>>> import numpy as np
>>> import numpy.linalg as la
>>> np.set_printoptions(precision=1, suppress=True, linewidth=120, sign=" ")
>>> def tidy(a):
...     return np.round(a, 1) + 0
... 
>>> m1 = np.loadtxt("sample5.csv", delimiter=",")
>>> m1
array([[ 1.6,  1.2, -0.4],
       [ 2.8,  0. ,  5.9],
       [ 2.5,  1.8,  1.6],
       [ 2.5,  4.3,  0. ],
       [ 3.5, -1.4,  4.2],
       [ 3.4, -1.6,  7.4],
       [-1.1,  2.7,  0.3],
       [-0.1,  2.7,  0.5],
       [ 2.3, -0.8,  6.6],
       [ 3.9, -1.5,  4.7],
       [ 2.2,  0.3,  0.4],
       [ 2.5, -1.4,  4.4],
       [ 4. , -1.7,  6. ],
       [ 3.8,  0.5,  5. ],
       [ 2.5, -0.9,  3.5],
       [ 1.4,  2.1, -0.6],
       [-0.6,  1.6, -1. ],
       [-0.6, -0.2, -1.8],
       [ 4. , -2.7,  7.2],
       [ 4.2, -0.3,  3.2],
       [ 0.1,  0.8,  0.4],
       [ 4.3, -1.5,  5.1],
       [ 1.3,  1.3,  0.6],
       [ 0.9,  1.8, -1. ]])
>>> cov = m1.T @ m1
>>> tidy(la.eigvalsh(cov)[::-1])
array([ 522.1,   68. ,   19.7])
>>> tidy(cov)
array([[173.5, -27.1, 221.4],
       [-27.1,  73.4, -73.6],
       [221.4, -73.6, 362.9]])
>>> r0 = np.array([3, 0, 1, 1, 2])
>>> E = np.array([np.roll(r0, i) for i in range(5)])
>>> E
array([[ 3,  0,  1,  1,  2],
       [ 2,  3,  0,  1,  1],
       [ 1,  2,  3,  0,  1],
       [ 1,  1,  2,  3,  0],
       [ 0,  1,  1,  2,  3]])
>>> rng = np.random.default_rng(9)
>>> labels = rng.permutation(5)
>>> labels
array([ 4,  3,  0,  2,  1])
>>> Y = E[labels][:, labels]
>>> Y
array([[ 3,  2,  0,  1,  1],
       [ 0,  3,  1,  2,  1],
       [ 2,  1,  3,  1,  0],
       [ 1,  0,  1,  3,  2],
       [ 1,  1,  2,  0,  3]])
